$ ipython --no-banner

In [1]: import numpy as np

In [2]: np.set_printoptions(precision=1, suppress=True, linewidth=120)

In [3]: M = np.diag(5 * np.array([5, 2, 2, 1, 3])) + np.array([[-1, -1, -2, 2, 1],
   ...:     [-1, 1, -1, -2, 2],
   ...:     [0, 2, 2, 1, -1],
   ...:     [-2, -2, 2, 2, 2],
   ...:     [1, 0, 1, -1, -2]])

In [4]: M
Out[4]: 
array([[24, -1, -2,  2,  1],
       [-1, 11, -1, -2,  2],
       [ 0,  2, 12,  1, -1],
       [-2, -2,  2,  7,  2],
       [ 1,  0,  1, -1, 13]])

In [5]: W = np.array([[3, 8, 7], [9, 5, 3], [8, 9, 1], [3, 6, 1], [5, 7, 1]])

In [6]: coef = np.array([3, -2, -2])

In [7]: H = np.maximum(M @ W + coef, 0)

In [8]: np.linalg.matrix_rank(H)
Out[8]: np.int64(3)

In [9]: (H > 0).mean(axis=0)
Out[9]: array([1. , 1. , 0.8])

In [10]: H
Out[10]: 
array([[ 61, 186, 164],
       [ 95,  38,  23],
       [115, 115,  16],
       [ 26,  46,   0],
       [ 76, 100,  18]])

In [11]: cent = np.array([[-1, -1], [3, 0], [-1, 1]])

In [12]: H @ cent
Out[12]: 
array([[333, 103],
       [ -4, -72],
       [214, -99],
       [112, -26],
       [206, -58]])

In [13]: (H @ cent).round(6).argmax(axis=1)
Out[13]: array([0, 0, 0, 0, 0])

In [14]: B = np.array([[4, 1], [-4, 0]])

In [15]: cent = np.kron(B, H)

In [16]: np.linalg.matrix_rank(cent)
Out[16]: np.int64(6)

In [17]: cent
Out[17]: 
array([[ 244,  744,  656,   61,  186,  164],
       [ 380,  152,   92,   95,   38,   23],
       [ 460,  460,   64,  115,  115,   16],
       [ 104,  184,    0,   26,   46,    0],
       [ 304,  400,   72,   76,  100,   18],
       [-244, -744, -656,    0,    0,    0],
       [-380, -152,  -92,    0,    0,    0],
       [-460, -460,  -64,    0,    0,    0],
       [-104, -184,    0,    0,    0,    0],
       [-304, -400,  -72,    0,    0,    0]])

In [18]: B = np.linalg.inv(M)

In [19]: np.round(np.linalg.inv(B), 1) + 0
Out[19]: 
array([[24., -1., -2.,  2.,  1.],
       [-1., 11., -1., -2.,  2.],
       [ 0.,  2., 12.,  1., -1.],
       [-2., -2.,  2.,  7.,  2.],
       [ 1.,  0.,  1., -1., 13.]])

In [20]: np.allclose(B, M.T)
Out[20]: False

In [21]: np.round(M @ B, 1) + 0
Out[21]: 
array([[1., 0., 0., 0., 0.],
       [0., 1., 0., 0., 0.],
       [0., 0., 1., 0., 0.],
       [0., 0., 0., 1., 0.],
       [0., 0., 0., 0., 1.]])

In [22]: (np.abs(B) > 1e-9).astype(int)
Out[22]: 
array([[1, 1, 1, 1, 1],
       [1, 1, 1, 1, 1],
       [1, 1, 1, 1, 1],
       [1, 1, 1, 1, 1],
       [1, 1, 1, 1, 1]])

In [23]: np.round(np.linalg.slogdet(M)[0], 1)
Out[23]: np.float64(1.0)

In [24]: O, vecs = np.linalg.qr(M[:, :3])[0], np.linalg.qr(M[:, 3:])[0]

In [25]: sv = np.linalg.svd(O.T @ vecs, compute_uv=False)

In [26]: sv
Out[26]: array([0.5, 0.1])

In [27]: (sv > 0.9).sum()
Out[27]: np.int64(0)

In [28]: np.round(np.linalg.norm(O @ O.T - vecs @ vecs.T, 2), 1)
Out[28]: np.float64(1.0)

In [29]: u = np.array([0, 2, 2, 1, 0, 2, 3, 2, 1, 2, 2, 0])

In [30]: A = 4 * np.eye(12) + np.outer(u, u)

In [31]: A
Out[31]: 
array([[ 4.,  0.,  0.,  0.,  0.,  0.,  0.,  0.,  0.,  0.,  0.,  0.],
       [ 0.,  8.,  4.,  2.,  0.,  4.,  6.,  4.,  2.,  4.,  4.,  0.],
       [ 0.,  4.,  8.,  2.,  0.,  4.,  6.,  4.,  2.,  4.,  4.,  0.],
       [ 0.,  2.,  2.,  5.,  0.,  2.,  3.,  2.,  1.,  2.,  2.,  0.],
       [ 0.,  0.,  0.,  0.,  4.,  0.,  0.,  0.,  0.,  0.,  0.,  0.],
       [ 0.,  4.,  4.,  2.,  0.,  8.,  6.,  4.,  2.,  4.,  4.,  0.],
       [ 0.,  6.,  6.,  3.,  0.,  6., 13.,  6.,  3.,  6.,  6.,  0.],
       [ 0.,  4.,  4.,  2.,  0.,  4.,  6.,  8.,  2.,  4.,  4.,  0.],
       [ 0.,  2.,  2.,  1.,  0.,  2.,  3.,  2.,  5.,  2.,  2.,  0.],
       [ 0.,  4.,  4.,  2.,  0.,  4.,  6.,  4.,  2.,  8.,  4.,  0.],
       [ 0.,  4.,  4.,  2.,  0.,  4.,  6.,  4.,  2.,  4.,  8.,  0.],
       [ 0.,  0.,  0.,  0.,  0.,  0.,  0.,  0.,  0.,  0.,  0.,  4.]])

In [32]: # equal to its transpose

In [33]: low = np.linalg.cholesky(A)

In [34]: low @ low.T
Out[34]: 
array([[ 4.,  0.,  0.,  0.,  0.,  0.,  0.,  0.,  0.,  0.,  0.,  0.],
       [ 0.,  8.,  4.,  2.,  0.,  4.,  6.,  4.,  2.,  4.,  4.,  0.],
       [ 0.,  4.,  8.,  2.,  0.,  4.,  6.,  4.,  2.,  4.,  4.,  0.],
       [ 0.,  2.,  2.,  5.,  0.,  2.,  3.,  2.,  1.,  2.,  2.,  0.],
       [ 0.,  0.,  0.,  0.,  4.,  0.,  0.,  0.,  0.,  0.,  0.,  0.],
       [ 0.,  4.,  4.,  2.,  0.,  8.,  6.,  4.,  2.,  4.,  4.,  0.],
       [ 0.,  6.,  6.,  3.,  0.,  6., 13.,  6.,  3.,  6.,  6.,  0.],
       [ 0.,  4.,  4.,  2.,  0.,  4.,  6.,  8.,  2.,  4.,  4.,  0.],
       [ 0.,  2.,  2.,  1.,  0.,  2.,  3.,  2.,  5.,  2.,  2.,  0.],
       [ 0.,  4.,  4.,  2.,  0.,  4.,  6.,  4.,  2.,  8.,  4.,  0.],
       [ 0.,  4.,  4.,  2.,  0.,  4.,  6.,  4.,  2.,  4.,  8.,  0.],
       [ 0.,  0.,  0.,  0.,  0.,  0.,  0.,  0.,  0.,  0.,  0.,  4.]])

In [35]: low
Out[35]: 
array([[2. , 0. , 0. , 0. , 0. , 0. , 0. , 0. , 0. , 0. , 0. , 0. ],
       [0. , 2.8, 0. , 0. , 0. , 0. , 0. , 0. , 0. , 0. , 0. , 0. ],
       [0. , 1.4, 2.4, 0. , 0. , 0. , 0. , 0. , 0. , 0. , 0. , 0. ],
       [0. , 0.7, 0.4, 2.1, 0. , 0. , 0. , 0. , 0. , 0. , 0. , 0. ],
       [0. , 0. , 0. , 0. , 2. , 0. , 0. , 0. , 0. , 0. , 0. , 0. ],
       [0. , 1.4, 0.8, 0.3, 0. , 2.3, 0. , 0. , 0. , 0. , 0. , 0. ],
       [0. , 2.1, 1.2, 0.5, 0. , 0.8, 2.5, 0. , 0. , 0. , 0. , 0. ],
       [0. , 1.4, 0.8, 0.3, 0. , 0.5, 0.6, 2.1, 0. , 0. , 0. , 0. ],
       [0. , 0.7, 0.4, 0.2, 0. , 0.3, 0.3, 0.1, 2. , 0. , 0. , 0. ],
       [0. , 1.4, 0.8, 0.3, 0. , 0.5, 0.6, 0.3, 0.1, 2.1, 0. , 0. ],
       [0. , 1.4, 0.8, 0.3, 0. , 0.5, 0.6, 0.3, 0.1, 0.2, 2.1, 0. ],
       [0. , 0. , 0. , 0. , 0. , 0. , 0. , 0. , 0. , 0. , 0. , 2. ]])

In [36]: np.linalg.eigvalsh(A).min() > 0
Out[36]: np.True_
